% python3 -q
>>> import numpy as np
>>> import numpy.linalg as la
>>> np.set_printoptions(precision=2, suppress=True, linewidth=200)
>>> sig = 3 * 0.5 ** np.arange(5)
>>> rng = np.random.default_rng(70)
>>> A = rng.normal(size=(19, 5)) * rng.permutation(sig)
>>> print(A)
[[-0.03 -0.19  0.68 -0.67  4.21]
 [-0.55  0.09 -0.01  1.08 -2.5 ]
 [ 0.1   0.28 -0.84 -0.63  3.12]
 [-0.21  0.29 -0.38 -0.52  2.99]
 [ 0.08  0.21  0.56 -1.21  4.48]
 [ 0.25  0.15  0.33 -2.42 -1.9 ]
 [ 0.33 -0.2  -1.27 -0.1   1.54]
 [ 0.47  0.13  0.08  1.01  0.71]
 [-0.01  0.25 -0.23  0.62 -4.1 ]
 [-0.25 -0.02  0.57  0.46 -0.77]
 [ 0.1  -0.18  1.14 -1.65  0.11]
 [ 0.32 -0.25 -0.52  0.52  6.68]
 [-0.29  0.17 -0.77  1.81  0.16]
 [-0.48 -0.11 -0.14 -1.39 -3.84]
 [ 0.49 -0.03 -1.18 -1.29  1.8 ]
 [-0.32  0.14  0.3  -0.97 -2.6 ]
 [-0.43 -0.08  0.17 -1.61  5.45]
 [-0.03  0.24  0.68  3.64 -1.76]
 [ 0.15 -0.01 -0.29  1.7   3.36]]
>>> hat = A @ la.solve(A.T @ A, A.T)
>>> np.allclose(hat @ hat, hat)
True
>>> print(np.diag(hat))
[0.21 0.2  0.31 0.29 0.34 0.33 0.29 0.21 0.17 0.07 0.27 0.32 0.25 0.3  0.3  0.13 0.4  0.45 0.15]
>>> np.trace(hat)
np.float64(5.0)
>>> F = np.loadtxt("data.csv", delimiter=",")
>>> F
array([[0.05, 0.05, 0.23, 0.23, 0.05, 0.  , 0.18, 0.23],
       [0.23, 0.18, 0.09, 0.18, 0.  , 0.18, 0.14, 0.  ],
       [0.  , 0.31, 0.06, 0.19, 0.  , 0.06, 0.31, 0.06],
       [0.1 , 0.13, 0.13, 0.1 , 0.17, 0.03, 0.17, 0.17],
       [0.05, 0.09, 0.14, 0.14, 0.09, 0.09, 0.18, 0.23],
       [0.  , 0.19, 0.19, 0.14, 0.1 , 0.1 , 0.19, 0.1 ],
       [0.05, 0.1 , 0.  , 0.1 , 0.1 , 0.25, 0.15, 0.25],
       [0.05, 0.05, 0.14, 0.23, 0.05, 0.23, 0.18, 0.09]])
>>> A2 = la.inv(F)
>>> print(np.round(la.inv(A2), 2) + 0)
[[0.05 0.05 0.23 0.23 0.05 0.   0.18 0.23]
 [0.23 0.18 0.09 0.18 0.   0.18 0.14 0.  ]
 [0.   0.31 0.06 0.19 0.   0.06 0.31 0.06]
 [0.1  0.13 0.13 0.1  0.17 0.03 0.17 0.17]
 [0.05 0.09 0.14 0.14 0.09 0.09 0.18 0.23]
 [0.   0.19 0.19 0.14 0.1  0.1  0.19 0.1 ]
 [0.05 0.1  0.   0.1  0.1  0.25 0.15 0.25]
 [0.05 0.05 0.14 0.23 0.05 0.23 0.18 0.09]]
>>> np.round(F @ A2, 2) + 0
array([[1., 0., 0., 0., 0., 0., 0., 0.],
       [0., 1., 0., 0., 0., 0., 0., 0.],
       [0., 0., 1., 0., 0., 0., 0., 0.],
       [0., 0., 0., 1., 0., 0., 0., 0.],
       [0., 0., 0., 0., 1., 0., 0., 0.],
       [0., 0., 0., 0., 0., 1., 0., 0.],
       [0., 0., 0., 0., 0., 0., 1., 0.],
       [0., 0., 0., 0., 0., 0., 0., 1.]])
>>> np.round(la.det(F) * A2, 2) + 0
array([[0., 0., 0., 0., 0., 0., 0., 0.],
       [0., 0., 0., 0., 0., 0., 0., 0.],
       [0., 0., 0., 0., 0., 0., 0., 0.],
       [0., 0., 0., 0., 0., 0., 0., 0.],
       [0., 0., 0., 0., 0., 0., 0., 0.],
       [0., 0., 0., 0., 0., 0., 0., 0.],
       [0., 0., 0., 0., 0., 0., 0., 0.],
       [0., 0., 0., 0., 0., 0., 0., 0.]])
>>> print(round(float(la.slogdet(F)[0]), 2))
-1.0
